>>> import numpy as np
>>> import numpy.linalg as la
>>> np.set_printoptions(suppress=True, linewidth=160)
>>> X = np.loadtxt("dump.csv", delimiter=",")
>>> X
array([[-1.,  1.,  0.,  1.,  0.],
       [ 1.,  0., -1.,  3., -2.],
       [ 0., -2., -3.,  1., -4.],
       [ 0., -1., -2.,  3., -2.],
       [-1., -2., -2.,  1.,  0.],
       [ 1., -1., -4., -1., -1.],
       [ 2., -1., -2.,  1., -1.],
       [ 2.,  1., -4.,  3.,  1.],
       [ 1.,  3., -3.,  3.,  0.],
       [ 1.,  2., -3.,  1.,  1.],
       [-1.,  1., -2.,  0., -1.],
       [-3., -1.,  0., -1.,  1.],
       [-3., -2.,  1.,  0.,  0.],
       [-1., -3.,  3.,  2.,  1.],
       [-2., -1.,  2.,  1.,  3.],
       [-3.,  1.,  4.,  3.,  3.],
       [-4.,  1.,  2.,  4.,  1.],
       [-5.,  0.,  4.,  6.,  0.],
       [-3.,  2.,  5.,  6.,  1.],
       [-2.,  4.,  7.,  8.,  0.],
       [-4.,  6.,  9., 10., -2.],
       [-3.,  8., 11.,  9., -2.],
       [-5., 10., 10.,  8., -3.],
       [-5.,  9., 10., 10., -2.],
       [-5., 10.,  9., 10., -1.],
       [-3., 11., 11.,  9.,  1.],
       [-4., 11., 11.,  7.,  1.],
       [-6., 12., 12.,  6.,  0.],
       [-8., 12., 10.,  6., -1.],
       [-6., 10.,  9.,  5.,  0.],
       [-7., 12., 11.,  6.,  0.],
       [-6., 12., 11.,  7.,  0.]])
>>> cov = np.cov(X, rowvar=False)
>>> np.round(X.std(axis=0), 1)
array([2.7, 5.2, 5.6, 3.4, 1.5])
>>> round(float(np.corrcoef(X[:, 0], X[:, 2])[0, 1]), 1)
-0.9
>>> np.argsort(-X.std(axis=0).round(6), kind="stable")
array([2, 1, 3, 0, 4])
>>> F = np.loadtxt("run18.csv", delimiter=",")
>>> F.round(1) + 0
array([[ 0.2,  0.1, -0.2,  0. ,  0. , -0.2,  0.2],
       [ 0.1,  0.1, -0.1,  0. ,  0. , -0.1,  0.1],
       [-0.2, -0.1,  0.2,  0. ,  0. ,  0.2, -0.2],
       [ 0. ,  0. ,  0. ,  0. ,  0. ,  0. ,  0. ],
       [ 0. ,  0. ,  0. ,  0. ,  0. ,  0. ,  0. ],
       [-0.2, -0.1,  0.2,  0. ,  0. ,  0.2, -0.2],
       [ 0.2,  0.1, -0.2,  0. ,  0. , -0.2,  0.2]])
>>> np.round(F @ F, 1) + 0
array([[ 0.2,  0.1, -0.2,  0. ,  0. , -0.2,  0.2],
       [ 0.1,  0.1, -0.1,  0. ,  0. , -0.1,  0.1],
       [-0.2, -0.1,  0.2,  0. ,  0. ,  0.2, -0.2],
       [ 0. ,  0. ,  0. ,  0. ,  0. ,  0. ,  0. ],
       [ 0. ,  0. ,  0. ,  0. ,  0. ,  0. ,  0. ],
       [-0.2, -0.1,  0.2,  0. ,  0. ,  0.2, -0.2],
       [ 0.2,  0.1, -0.2,  0. ,  0. , -0.2,  0.2]])
>>> np.trace(F)
np.float64(1.0)
>>> np.round((F + F.T) / 2, 1) + 0
array([[ 0.2,  0.1, -0.2,  0. ,  0. , -0.2,  0.2],
       [ 0.1,  0.1, -0.1,  0. ,  0. , -0.1,  0.1],
       [-0.2, -0.1,  0.2,  0. ,  0. ,  0.2, -0.2],
       [ 0. ,  0. ,  0. ,  0. ,  0. ,  0. ,  0. ],
       [ 0. ,  0. ,  0. ,  0. ,  0. ,  0. ,  0. ],
       [-0.2, -0.1,  0.2,  0. ,  0. ,  0.2, -0.2],
       [ 0.2,  0.1, -0.2,  0. ,  0. , -0.2,  0.2]])
>>> np.allclose(F, F.T)
True
>>> np.round(np.sort(np.abs(la.eigvals(F))), 1) + 0
array([0., 0., 0., 0., 0., 0., 1.])
>>> feats = np.load("case7.npy")
>>> feats
array([[-1, -7, -6, -6,  3],
       [-3,  7,  8,  1,  5],
       [ 1, -4, -1,  8, -3],
       [ 4,  2, -3, -9, -6],
       [ 9, -2, -8, -3, -1],
       [-1,  0,  3, -1, -3],
       [-6, -3,  1, -1, -1],
       [ 3,  1,  0, -2, -2],
       [ 2, -3,  1,  8,  2]])
>>> left, sigma, vt = la.svd(F)
>>> np.argmax(sigma[:-1] / (sigma[1:] + 1e-6)) + 1
np.int64(1)
>>> sigma.round(1) + 0
array([1., 0., 0., 0., 0., 0., 0.])
>>> A2 = left[:, :1] @ np.diag(sigma[:1]) @ vt[:1]
>>> round(la.norm(F - A2) / la.norm(F), 1)
np.float64(0.0)
>>> la.matrix_rank(A2)
np.int64(1)
>>> round(float(np.abs(F - A2).max()), 1)
0.0
>>> rng = np.random.default_rng(5492)
>>> A2 = feats + rng.integers(-2, 3, (9, 4)) @ rng.integers(-2, 3, (4, 5))
>>> A2
array([[ -1,  -8,  -8,  -7,   7],
       [ -3,   5,   8,  -3,  11],
       [ -3,  -6,   1,  -2,  -1],
       [  1,   6,  -3,  -6,  -9],
       [ 19,  -4,   2,   1,   3],
       [ -4,   5,   1,   5,  -8],
       [-12,  -1,  -7,  -1,  -3],
       [  2,   3,   2,  -1,  -3],
       [ -7,   2,  -1,   6,  -3]])
>>> np.round(la.svd(A2 - feats, compute_uv=False), 1) + 0
array([22.2, 16. ,  8.9,  4.1,  0. ])
>>> np.abs(A2 - feats).sum(axis=1)
array([ 8, 12, 20, 13, 30, 21, 18,  7, 23])
>>> x = np.array([-2, 1, 1, -2, -1])
>>> la.norm(feats @ x) <= la.norm(feats, 2) * la.norm(x) + 1e-9
np.True_
>>> feats @ x
array([ -2,  14, -20,  15, -21,  10,  13,   1, -24])
>>> np.sign((feats @ x).round(6))
array([-1,  1, -1,  1, -1,  1,  1,  1, -1])
>>> feats @ (2 * x)
array([ -4,  28, -40,  30, -42,  20,  26,   2, -48])
>>> feats * x
array([[  2,  -7,  -6,  12,  -3],
       [  6,   7,   8,  -2,  -5],
       [ -2,  -4,  -1, -16,   3],
       [ -8,   2,  -3,  18,   6],
       [-18,  -2,  -8,   6,   1],
       [  2,   0,   3,   2,   3],
       [ 12,  -3,   1,   2,   1],
       [ -6,   1,   0,   4,   2],
       [ -4,  -3,   1, -16,  -2]])
>>> W = np.array([[3, 3, -1, 3, 2],
...     [-2, 0, 0, -1, 3],
...     [1, 3, 0, -2, 0],
...     [2, 2, 2, -1, 0],
...     [-2, -2, -3, -2, -1]])
>>> coef = np.array([0, 1, 1, -5, -3])
>>> H = np.maximum(feats @ W + coef, 0)
>>> np.round((H > 0).mean(axis=0), 1)
array([0.6, 0.6, 0.4, 0.6, 0.4])
>>> (H > 0).astype(int)
array([[0, 0, 0, 1, 0],
       [0, 1, 0, 0, 1],
       [1, 1, 1, 1, 0],
       [0, 0, 0, 1, 1],
       [1, 0, 0, 1, 1],
       [1, 1, 1, 0, 0],
       [0, 0, 1, 0, 0],
       [1, 1, 0, 1, 1],
       [1, 1, 1, 0, 0]])
>>> basis = np.array([[-3, -2], [1, -1], [-2, 1], [-3, 3], [-2, 1]])
>>> (H @ basis).round(6).argmax(axis=1)
array([1, 1, 1, 1, 1, 1, 1, 1, 1])
>>> H @ basis
array([[ -33,   33],
       [  -6,   -1],
       [-129,  -56],
       [-130,  113],
       [-212,  107],
       [ -19,  -10],
       [ -16,    8],
       [ -54,   11],
       [ -71,  -63]])
>>> W @ basis
array([[-17,   1],
       [  3,   4],
       [  6, -11],
       [ -5,  -7],
       [ 18,  -4]])
>>> u = np.array([0, 1, -1, 0, 2, 2, -2, -3, 3, 0, 1, -3, 2])
>>> g = np.array([5, -2, 4, -5, -5, -2, 0, -3, 0, 1, -2, -4])
>>> E = np.outer(u, g)
>>> E
array([[  0,   0,   0,   0,   0,   0,   0,   0,   0,   0,   0,   0],
       [  5,  -2,   4,  -5,  -5,  -2,   0,  -3,   0,   1,  -2,  -4],
       [ -5,   2,  -4,   5,   5,   2,   0,   3,   0,  -1,   2,   4],
       [  0,   0,   0,   0,   0,   0,   0,   0,   0,   0,   0,   0],
       [ 10,  -4,   8, -10, -10,  -4,   0,  -6,   0,   2,  -4,  -8],
       [ 10,  -4,   8, -10, -10,  -4,   0,  -6,   0,   2,  -4,  -8],
       [-10,   4,  -8,  10,  10,   4,   0,   6,   0,  -2,   4,   8],
       [-15,   6, -12,  15,  15,   6,   0,   9,   0,  -3,   6,  12],
       [ 15,  -6,  12, -15, -15,  -6,   0,  -9,   0,   3,  -6, -12],
       [  0,   0,   0,   0,   0,   0,   0,   0,   0,   0,   0,   0],
       [  5,  -2,   4,  -5,  -5,  -2,   0,  -3,   0,   1,  -2,  -4],
       [-15,   6, -12,  15,  15,   6,   0,   9,   0,  -3,   6,  12],
       [ 10,  -4,   8, -10, -10,  -4,   0,  -6,   0,   2,  -4,  -8]])
>>> left, sigma, vt = la.svd(E)
>>> sigma.round(1) + 0
array([77.,  0.,  0.,  0.,  0.,  0.,  0.,  0.,  0.,  0.,  0.,  0.])
>>> A2 = left[:, :1] @ np.diag(sigma[:1]) @ vt[:1]
>>> la.matrix_rank(E, rtol=0.05)
np.int64(1)
>>> round(np.abs(E - A2).max(), 1)
np.float64(0.0)
>>> np.round(la.norm(E - A2) / la.norm(E), 1)
np.float64(0.0)
>>> round(np.trace(la.pinv(E) @ E), 1)
np.float64(1.0)
>>> la.lstsq(E[:-1].T, E[-1])[2]
np.int32(1)
>>> np.allclose(E[:-1].T @ la.lstsq(E[:-1].T, E[-1])[0], E[-1])
True
>>> try:
...     la.inv(E)
... except la.LinAlgError as e:
...     print("failed:", e)
... 
failed: Last 2 dimensions of the array must be square
>>> mat = np.load("x.npy")
>>> mat.round(1)
array([[ 1. ,  0. ,  0. ,  0. ,  0. ,  0. ,  0. ,  0. ],
       [ 0. ,  1. ,  0. ,  0. ,  0. ,  0. ,  0. ,  0. ],
       [ 0. ,  0. ,  1. ,  0. ,  0. ,  0. ,  0. ,  0. ],
       [ 0. ,  0. ,  0. , -0.7,  0. ,  0. ,  0. ,  0.7],
       [ 0. ,  0. ,  0. ,  0. ,  1. ,  0. ,  0. ,  0. ],
       [ 0. ,  0. ,  0. ,  0. ,  0. ,  1. ,  0. ,  0. ],
       [ 0. ,  0. ,  0. ,  0. ,  0. ,  0. ,  1. ,  0. ],
       [ 0. ,  0. ,  0. , -0.7,  0. ,  0. ,  0. , -0.7]])
>>> A2 = la.inv(mat)
>>> A2.round(1)
array([[ 1. ,  0. ,  0. ,  0. ,  0. ,  0. ,  0. ,  0. ],
       [ 0. ,  1. ,  0. ,  0. ,  0. ,  0. ,  0. ,  0. ],
       [ 0. ,  0. ,  1. ,  0. ,  0. ,  0. ,  0. ,  0. ],
       [-0. , -0. , -0. , -0.7, -0. , -0. , -0. , -0.7],
       [ 0. ,  0. ,  0. ,  0. ,  1. ,  0. ,  0. ,  0. ],
       [ 0. ,  0. ,  0. ,  0. ,  0. ,  1. ,  0. ,  0. ],
       [ 0. ,  0. ,  0. ,  0. ,  0. ,  0. ,  1. ,  0. ],
       [ 0. ,  0. ,  0. ,  0.7,  0. ,  0. ,  0. , -0.7]])
>>> (np.abs(A2) > 1e-9).astype(int)
array([[1, 0, 0, 0, 0, 0, 0, 0],
       [0, 1, 0, 0, 0, 0, 0, 0],
       [0, 0, 1, 0, 0, 0, 0, 0],
       [0, 0, 0, 1, 0, 0, 0, 1],
       [0, 0, 0, 0, 1, 0, 0, 0],
       [0, 0, 0, 0, 0, 1, 0, 0],
       [0, 0, 0, 0, 0, 0, 1, 0],
       [0, 0, 0, 1, 0, 0, 0, 1]])
>>> round(la.cond(mat), 1)
np.float64(1.0)
>>> round(la.det(mat) * la.det(A2), 1)
np.float64(1.0)
>>> round(np.abs(la.eigvals(A2)).max(), 1)
np.float64(1.0)
>>> np.round((A2 - A2.T) / 2, 1)
array([[ 0. ,  0. ,  0. ,  0. ,  0. ,  0. ,  0. ,  0. ],
       [ 0. ,  0. ,  0. ,  0. ,  0. ,  0. ,  0. ,  0. ],
       [ 0. ,  0. ,  0. ,  0. ,  0. ,  0. ,  0. ,  0. ],
       [-0. , -0. , -0. ,  0. , -0. , -0. , -0. , -0.7],
       [ 0. ,  0. ,  0. ,  0. ,  0. ,  0. ,  0. ,  0. ],
       [ 0. ,  0. ,  0. ,  0. ,  0. ,  0. ,  0. ,  0. ],
       [ 0. ,  0. ,  0. ,  0. ,  0. ,  0. ,  0. ,  0. ],
       [ 0. ,  0. ,  0. ,  0.7,  0. ,  0. ,  0. ,  0. ]])
>>> np.round(la.matrix_power(A2, 4), 1) + 0
array([[ 1.,  0.,  0.,  0.,  0.,  0.,  0.,  0.],
       [ 0.,  1.,  0.,  0.,  0.,  0.,  0.,  0.],
       [ 0.,  0.,  1.,  0.,  0.,  0.,  0.,  0.],
       [ 0.,  0.,  0., -1.,  0.,  0.,  0.,  0.],
       [ 0.,  0.,  0.,  0.,  1.,  0.,  0.,  0.],
       [ 0.,  0.,  0.,  0.,  0.,  1.,  0.,  0.],
       [ 0.,  0.,  0.,  0.,  0.,  0.,  1.,  0.],
       [ 0.,  0.,  0.,  0.,  0.,  0.,  0., -1.]])
>>> round(float(np.trace(A2)), 1)
4.6
>>> x = np.array([-1, 0, 0, 0, 0, -1, 1, 0])
>>> target = mat @ x
>>> target
array([-1.,  0.,  0.,  0.,  0., -1.,  1.,  0.])
>>> np.round(la.solve(mat, target), 1)
array([-1.,  0.,  0., -0.,  0., -1.,  1.,  0.])
>>> np.round(la.solve(mat, 3 * target), 1)
array([-3.,  0.,  0., -0.,  0., -3.,  3.,  0.])
>>> np.round(la.solve(mat, target + mat[:, 3]), 1) + 0
array([-1.,  0.,  0.,  1.,  0., -1.,  1.,  0.])
>>> A2 = np.array([[3, 2],
...     [3, 3],
...     [2, 2],
...     [2, 0],
...     [0, 2],
...     [1, 2],
...     [2, 3],
...     [2, 1],
...     [3, 0],
...     [0, 0],
...     [3, 1],
...     [1, 1]])
>>> la.matrix_rank(np.vstack([E, A2.T]))
np.int64(3)
>>> np.einsum("ij,ij->i", E, E)
array([   0,  129,  129,    0,  516,  516,  516, 1161, 1161,    0,  129, 1161,  516])
>>> A2 @ E
Traceback (most recent call last):
  File "<python-input-79>", line 1, in <module>
    A2 @ E
    ~~~^~~
ValueError: matmul: Input operand 1 has a mismatch in its core dimension 0, with gufunc signature (n?,k),(k,m?)->(n?,m?) (size 13 is different from 2)
>>> A2.T @ E.T
array([[  0, -11,  11,   0, -22, -22,  22,  33, -33,   0, -11,  33, -22],
       [  0, -11,  11,   0, -22, -22,  22,  33, -33,   0, -11,  33, -22]])
>>> E @ A2
array([[  0,   0],
       [-11, -11],
       [ 11,  11],
       [  0,   0],
       [-22, -22],
       [-22, -22],
       [ 22,  22],
       [ 33,  33],
       [-33, -33],
       [  0,   0],
       [-11, -11],
       [ 33,  33],
       [-22, -22]])
>>> np.einsum("ik,kj->ji", E, A2)
array([[  0, -11,  11,   0, -22, -22,  22,  33, -33,   0, -11,  33, -22],
       [  0, -11,  11,   0, -22, -22,  22,  33, -33,   0, -11,  33, -22]])
>>> np.einsum("ik,kj->ij", E, A2)
array([[  0,   0],
       [-11, -11],
       [ 11,  11],
       [  0,   0],
       [-22, -22],
       [-22, -22],
       [ 22,  22],
       [ 33,  33],
       [-33, -33],
       [  0,   0],
       [-11, -11],
       [ 33,  33],
       [-22, -22]])
